$ python3 -q
>>> import numpy as np
>>> np.set_printoptions(suppress=True, linewidth=120)
>>> W0 = np.loadtxt("a.csv", delimiter=",")
>>> W0
array([[-2.625, -1.3  ,  2.   ],
       [-0.284,  0.   ,  0.1  ],
       [ 1.997,  1.   , -0.5  ],
       [-0.489, -0.2  ,  0.8  ],
       [-0.481, -0.2  ,  1.1  ],
       [-3.662, -1.8  ,  0.   ],
       [-0.117,  0.   , -0.3  ],
       [-0.97 , -0.5  ,  0.6  ],
       [ 1.465,  0.7  ,  1.   ],
       [-0.707, -0.4  , -1.1  ],
       [-2.926, -1.5  , -0.7  ]])
>>> rng = np.random.default_rng(15816)
>>> out = W0 + rng.integers(-2, 3, (11, 2)) @ rng.integers(-2, 3, (2, 3))
>>> out.round(3)
array([[-0.625, -7.3  ,  4.   ],
       [ 1.716, -3.   ,  5.1  ],
       [ 2.997,  0.   ,  2.5  ],
       [-0.489,  1.8  ,  2.8  ],
       [-2.481,  1.8  , -4.9  ],
       [-2.662, -4.8  ,  1.   ],
       [-2.117,  2.   , -6.3  ],
       [ 1.03 , -2.5  ,  6.6  ],
       [ 0.465,  3.7  ,  0.   ],
       [ 0.293, -2.4  ,  0.9  ],
       [-1.926, -4.5  ,  0.3  ]])
>>> np.round(out - W0, 3)
array([[ 2., -6.,  2.],
       [ 2., -3.,  5.],
       [ 1., -1.,  3.],
       [ 0.,  2.,  2.],
       [-2.,  2., -6.],
       [ 1., -3.,  1.],
       [-2.,  2., -6.],
       [ 2., -2.,  6.],
       [-1.,  3., -1.],
       [ 1., -2.,  2.],
       [ 1., -3.,  1.]])
>>> cent = out[[4, 2]].astype(float)
>>> for _ in range(6):
...     lab = np.linalg.norm(out[:, None] - cent, axis=-1).argmin(axis=1)
...     cent = np.array([out[lab == j].mean(axis=0) for j in range(2)])
... 
>>> lab
array([1, 1, 1, 1, 0, 1, 0, 1, 1, 1, 1])
>>> cent.round(3)
array([[-2.299,  1.9  , -5.6  ],
       [ 0.089, -2.111,  2.578]])
>>> t3 = np.stack([cent, -3 * cent, cent[::-1]])
>>> np.linalg.matrix_rank(t3)
array([2, 2, 2])
>>> np.linalg.matrix_rank(t3.reshape(3, -1))
np.int64(2)
>>> np.round(np.linalg.norm(t3, axis=(1, 2)), 3)
array([ 7.167, 21.501,  7.167])
>>> np.round(t3.sum(axis=0), 3)
array([[  4.687,  -5.911,  13.778],
       [ -2.477,   6.122, -10.756]])
>>> np.round(np.einsum("bij,cij->bc", t3, t3), 3)
array([[  51.365, -154.095,  -37.302],
       [-154.095,  462.285,  111.905],
       [ -37.302,  111.905,   51.365]])
>>> t3.shape
(3, 2, 3)
>>> def softmax(z):
...     e = np.exp(z - z.max(axis=-1, keepdims=True))
...     return e / e.sum(axis=-1, keepdims=True)
... 
>>> np.round(softmax(W0[3] + 3), 3)
array([0.168, 0.224, 0.608])
>>> att = W0 @ W0.T / np.sqrt(3)
>>> softmax(att).round(6).argmax(axis=1)
array([ 0,  5,  2,  0,  0,  5, 10,  5,  8, 10,  5])
>>> np.round(softmax(att)[3] @ W0, 3)
array([-1.736, -0.85 ,  0.72 ])
>>> arr = np.load("m.npy")
>>> arr
array([[3, 0, 0, 0, 0, 0],
       [0, 1, 0, 0, 0, 0],
       [0, 0, 0, 0, 0, 0],
       [0, 0, 0, 1, 0, 0],
       [0, 0, 0, 0, 0, 0],
       [0, 0, 0, 0, 0, 2]])
>>> np.linalg.lstsq(arr[:-1].T, arr[-1])[2]
np.int32(3)
>>> np.round(arr @ np.linalg.pinv(arr) @ arr, 3)
array([[3., 0., 0., 0., 0., 0.],
       [0., 1., 0., 0., 0., 0.],
       [0., 0., 0., 0., 0., 0.],
       [0., 0., 0., 1., 0., 0.],
       [0., 0., 0., 0., 0., 0.],
       [0., 0., 0., 0., 0., 2.]])
>>> np.allclose(arr[:-1].T @ np.linalg.lstsq(arr[:-1].T, arr[-1])[0], arr[-1])
False
>>> np.unique(arr.round(6), axis=0).shape
(5, 6)
>>> round(np.linalg.norm(arr, 2) / np.linalg.norm(arr), 3)
np.float64(0.775)
>>> np.linalg.cond(arr) > 100
np.True_
>>> out = np.array([[-4, -2], [9, 9], [-1, -2], [-2, -5], [-9, 9], [1, 2]])
>>> np.einsum("ik,kj->ji", arr, out)
array([[-12,   9,   0,  -2,   0,   2],
       [ -6,   9,   0,  -5,   0,   4]])
>>> arr @ out
array([[-12,  -6],
       [  9,   9],
       [  0,   0],
       [ -2,  -5],
       [  0,   0],
       [  2,   4]])
>>> np.linalg.matrix_rank(np.vstack([arr, out.T]))
np.int64(6)
>>> arr[:, 3] @ arr[:, 0]
np.int64(0)
>>> arr.T @ arr
array([[9, 0, 0, 0, 0, 0],
       [0, 1, 0, 0, 0, 0],
       [0, 0, 0, 0, 0, 0],
       [0, 0, 0, 1, 0, 0],
       [0, 0, 0, 0, 0, 0],
       [0, 0, 0, 0, 0, 4]])
>>> w, V = np.linalg.eigh(arr)
>>> (w > 1e-8).sum(), (w < -1e-8).sum()
(np.int64(4), np.int64(0))
>>> V.T @ V
array([[1., 0., 0., 0., 0., 0.],
       [0., 1., 0., 0., 0., 0.],
       [0., 0., 1., 0., 0., 0.],
       [0., 0., 0., 1., 0., 0.],
       [0., 0., 0., 0., 1., 0.],
       [0., 0., 0., 0., 0., 1.]])
>>> np.abs(V[:, -1]).round(6).argmax()
np.int64(0)
>>> np.round(np.linalg.eigvalsh(arr + 5 * np.eye(6)), 3)
array([5., 5., 6., 6., 7., 8.])
>>> np.abs(V[:, -1])
array([1., 0., 0., 0., 0., 0.])
>>> V @ np.diag(w) @ V.T
array([[3., 0., 0., 0., 0., 0.],
       [0., 1., 0., 0., 0., 0.],
       [0., 0., 0., 0., 0., 0.],
       [0., 0., 0., 1., 0., 0.],
       [0., 0., 0., 0., 0., 0.],
       [0., 0., 0., 0., 0., 2.]])
>>> V.T @ arr @ V
array([[0., 0., 0., 0., 0., 0.],
       [0., 0., 0., 0., 0., 0.],
       [0., 0., 1., 0., 0., 0.],
       [0., 0., 0., 1., 0., 0.],
       [0., 0., 0., 0., 2., 0.],
       [0., 0., 0., 0., 0., 3.]])
>>> np.round(np.linalg.svd(arr, compute_uv=False), 3)
array([3., 2., 1., 1., 0., 0.])
>>> np.round(np.linalg.eigvalsh(arr @ arr), 3)
array([0., 0., 1., 1., 4., 9.])
>>> data = np.loadtxt("out15.csv", delimiter=",")
>>> data
array([[  0.,  -7.,   7.],
       [  7.,   0., -11.],
       [ -7.,  11.,   0.]])
>>> U, sigma, Vt = np.linalg.svd(data)
>>> V = Vt[:(sigma > 1e-8).sum()]
>>> x0 = data[0] + 2 * data[2] + rng.integers(2) * np.eye(3)[0]
>>> x0
array([-13.,  15.,   7.])
>>> np.linalg.matrix_rank(np.vstack([data, x0]))
np.int64(3)
>>> np.allclose(V.T @ V @ x0, x0)
False
>>> np.round(np.diag(V.T @ V), 3)
array([0.447, 0.776, 0.776])
>>> F = np.loadtxt("mat.csv", delimiter=",")
>>> F
array([[-2.,  0.,  0.],
       [ 0.,  0.,  0.],
       [ 0.,  0.,  1.]])
>>> cov = F.T @ F
>>> cov
array([[4., 0., 0.],
       [0., 0., 0.],
       [0., 0., 1.]])
>>> np.round(np.linalg.eigvalsh(cov)[::-1], 3)
array([4., 1., 0.])
>>> np.linalg.matrix_rank(cov)
np.int64(2)
>>> np.diag(cov)
array([4., 0., 1.])
>>> E = np.load("layer15.npy")
>>> E
array([[5, 5, 9, 4, 5, 7],
       [6, 7, 0, 9, 1, 2],
       [6, 5, 1, 6, 1, 6],
       [1, 3, 5, 0, 6, 9],
       [0, 3, 9, 1, 8, 3],
       [9, 4, 4, 8, 9, 9]])
>>> (E + E.T) / 2
array([[5. , 5.5, 7.5, 2.5, 2.5, 8. ],
       [5.5, 7. , 2.5, 6. , 2. , 3. ],
       [7.5, 2.5, 1. , 5.5, 5. , 5. ],
       [2.5, 6. , 5.5, 0. , 3.5, 8.5],
       [2.5, 2. , 5. , 3.5, 8. , 6. ],
       [8. , 3. , 5. , 8.5, 6. , 9. ]])
>>> np.allclose(E, E.T)
False
>>> round(np.linalg.det(E), 3)
np.float64(-892.0)
>>> E - E[0]
array([[ 0,  0,  0,  0,  0,  0],
       [ 1,  2, -9,  5, -4, -5],
       [ 1,  0, -8,  2, -4, -1],
       [-4, -2, -4, -4,  1,  2],
       [-5, -2,  0, -3,  3, -4],
       [ 4, -1, -5,  4,  4,  2]])
>>> np.linalg.matrix_rank(E)
np.int64(6)
>>> np.diff(E, axis=0)
array([[ 1,  2, -9,  5, -4, -5],
       [ 0, -2,  1, -3,  0,  4],
       [-5, -2,  4, -6,  5,  3],
       [-1,  0,  4,  1,  2, -6],
       [ 9,  1, -5,  7,  1,  6]])
>>> np.round(np.linalg.svd(E, compute_uv=False), 3)
array([30.416, 13.673,  6.255,  4.747,  2.877,  0.025])
>>> E.sum(axis=0)
array([27, 27, 28, 28, 30, 36])
>>> np.zeros(6, 6)
Traceback (most recent call last):
  File "<python-input-74>", line 1, in <module>
    np.zeros(6, 6)
    ~~~~~~~~^^^^^^
TypeError: Cannot interpret '6' as a data type
>>> np.round(E.mean(axis=0), 3)
array([4.5  , 4.5  , 4.667, 4.667, 5.   , 6.   ])
>>> E.shape
(6, 6)
>>> lab = rng.permutation(6)
>>> lab
array([3, 0, 5, 1, 2, 4])
>>> out = E[lab][:, lab]
>>> np.round(np.sort(np.abs(np.linalg.eigvals(out))), 3)
array([ 0.136,  3.024,  3.35 ,  3.35 ,  6.477, 29.893])
>>> np.trace(out)
np.int64(30)
>>> round(np.linalg.det(out), 3), np.round(np.linalg.det(E[lab]), 3)
(np.float64(-892.0), np.float64(-892.0))
>>> out
array([[0, 1, 9, 3, 5, 6],
       [4, 5, 7, 5, 9, 5],
       [8, 9, 9, 4, 4, 9],
       [9, 6, 2, 7, 0, 1],
       [6, 6, 6, 5, 1, 1],
       [1, 0, 3, 3, 9, 8]])
>>> out = np.array([[0, 0], [1, -2], [-2, -2], [0, 0], [0, -2], [0, -1]])
>>> np.linalg.matrix_rank(E @ out)
np.int64(2)
>>> np.einsum("ik,kj->ij", E, out)
array([[-13, -45],
       [  7, -18],
       [  3, -20],
       [ -7, -37],
       [-15, -43],
       [ -4, -43]])
>>> E @ out
array([[-13, -45],
       [  7, -18],
       [  3, -20],
       [ -7, -37],
       [-15, -43],
       [ -4, -43]])
>>> out.T @ E.T
array([[-13,   7,   3,  -7, -15,  -4],
       [-45, -18, -20, -37, -43, -43]])
>>> np.einsum("ik,kj->ji", E, out)
array([[-13,   7,   3,  -7, -15,  -4],
       [-45, -18, -20, -37, -43, -43]])
>>> np.einsum("ij,ij->i", E, E)
array([221, 171, 135, 152, 164, 339])
>>> np.einsum("ij->j", E)
array([27, 27, 28, 28, 30, 36])
>>> m1 = np.load("block2.npy")
>>> m1
array([[-3, -3, -2,  1,  2,  0],
       [ 0,  1, -2,  2, -2, -3],
       [ 0,  0, -2, -1, -3, -3],
       [ 0,  0,  0, -2, -3, -3],
       [ 0,  0,  0,  0, -1, -2],
       [ 0,  0,  0,  0,  0,  2]])
>>> out = np.linalg.inv(m1)
>>> np.round(np.linalg.inv(out), 3)
array([[-3., -3., -2.,  1.,  2., -0.],
       [ 0.,  1., -2.,  2., -2., -3.],
       [-0., -0., -2., -1., -3., -3.],
       [-0., -0., -0., -2., -3., -3.],
       [-0., -0., -0., -0., -1., -2.],
       [ 0.,  0.,  0.,  0.,  0.,  2.]])
>>> round(np.linalg.cond(m1), 3)
np.float64(47.466)
>>> out.round(3)
array([[-0.333, -1.   ,  1.333, -1.833,  2.833,  0.583],
       [ 0.   ,  1.   , -1.   ,  1.5  , -3.5  , -1.25 ],
       [-0.   , -0.   , -0.5  ,  0.25 ,  0.75 ,  0.375],
       [-0.   , -0.   , -0.   , -0.5  ,  1.5  ,  0.75 ],
       [-0.   , -0.   , -0.   , -0.   , -1.   , -1.   ],
       [ 0.   ,  0.   ,  0.   ,  0.   ,  0.   ,  0.5  ]])
>>> np.round(np.linalg.det(m1) * out, 3)
array([[ -8., -24.,  32., -44.,  68.,  14.],
       [  0.,  24., -24.,  36., -84., -30.],
       [ -0.,  -0., -12.,   6.,  18.,   9.],
       [ -0.,  -0.,  -0., -12.,  36.,  18.],
       [ -0.,  -0.,  -0.,  -0., -24., -24.],
       [  0.,   0.,   0.,   0.,   0.,  12.]])
